In [1]: import numpy as np

In [2]: np.set_printoptions(precision=1, suppress=True, linewidth=200, floatmode="fixed")

In [3]: def rnd(a):
   ...:     return np.round(a, 1) + 0
   ...: 

In [4]: J = np.loadtxt("mat.csv", delimiter=",")

In [5]: rnd(J)
Out[5]: 
array([[-0.9, -0.3,  0.4,  0.1],
       [-0.2, -0.1, -0.7,  0.6],
       [-0.3,  0.9,  0.0,  0.1],
       [ 0.3,  0.0,  0.6,  0.8]])

In [6]: rnd(np.linalg.norm(J[2], 1)), rnd(np.linalg.norm(J[2], np.inf))
Out[6]: (np.float64(1.4), np.float64(0.9))

In [7]: rnd(np.linalg.norm(J, axis=1))
Out[7]: array([1.0, 1.0, 1.0, 1.0])

In [8]: rnd(np.linalg.norm(J, 2))
Out[8]: np.float64(1.0)

In [9]: data = np.loadtxt("sample13.csv", delimiter=",")

In [10]: rnd(data)
Out[10]: 
array([[-0.4, -0.5,  0.8],
       [ 0.1, -0.9, -0.5],
       [ 0.9, -0.1,  0.4]])

In [11]: # keeps lengths

In [12]: x = np.array([1, 0, -2])

In [13]: y = data @ x

In [14]: rnd(y)
Out[14]: array([-2.0,  1.0,  0.1])

In [15]: rnd(np.linalg.solve(data.T, data[0]))
Out[15]: array([1.0, 0.0, 0.0])

In [16]: rnd(np.linalg.solve(data, data[:, 0]))
Out[16]: array([1.0, 0.0, 0.0])

In [17]: np.linalg.solve(data, y[:-1])
ValueError: solve1: Input operand 1 has a mismatch in its core dimension 0, with gufunc signature (m,m),(m)->(m) (size 2 is different from 3)


In [18]: rnd(np.linalg.solve(data, y + data[:, 2]))
Out[18]: array([ 1.0,  0.0, -1.0])

In [19]: rnd(np.linalg.solve(data, y))
Out[19]: array([ 1.0,  0.0, -2.0])

In [20]: q = data.astype(float).copy()

In [21]: for j in range(3):
    ...:     q[:, j] -= q[:, :j] @ (q[:, :j].T @ q[:, j])
    ...:     q[:, j] /= np.linalg.norm(q[:, j])
    ...: 

In [22]: rnd(q.T @ data)
Out[22]: 
array([[1.0, 0.0, 0.0],
       [0.0, 1.0, 0.0],
       [0.0, 0.0, 1.0]])

In [23]: rnd(q)
Out[23]: 
array([[-0.4, -0.5,  0.8],
       [ 0.1, -0.9, -0.5],
       [ 0.9, -0.1,  0.4]])

In [24]: rnd(np.linalg.norm(data, axis=0))
Out[24]: array([1.0, 1.0, 1.0])

In [25]: rnd(np.linalg.pinv(data))
Out[25]: 
array([[-0.4,  0.1,  0.9],
       [-0.5, -0.9, -0.1],
       [ 0.8, -0.5,  0.4]])

In [26]: u = np.array([0, 0, -2])

In [27]: M2 = data + np.outer(u, np.eye(3)[0])

In [28]: np.linalg.matrix_rank(M2 - data)
Out[28]: np.int64(1)

In [29]: rnd(M2)
Out[29]: 
array([[-0.4, -0.5,  0.8],
       [ 0.1, -0.9, -0.5],
       [-1.1, -0.1,  0.4]])

In [30]: M = np.load("m.npy")

In [31]: M
Out[31]: 
array([[0.0, 0.0, 0.0, 0.0],
       [0.0, 0.0, 0.0, 1.0],
       [0.0, 0.0, 0.0, 3.0],
       [0.0, 1.0, 3.0, 0.0]])

In [32]: # rows and columns are dependent

In [33]: M @ M
Out[33]: 
array([[ 0.0,  0.0,  0.0,  0.0],
       [ 0.0,  1.0,  3.0,  0.0],
       [ 0.0,  3.0,  9.0,  0.0],
       [ 0.0,  0.0,  0.0, 10.0]])

In [34]: rnd(np.sort(np.linalg.eigvals(M).real))
Out[34]: array([-3.2,  0.0,  0.0,  3.2])
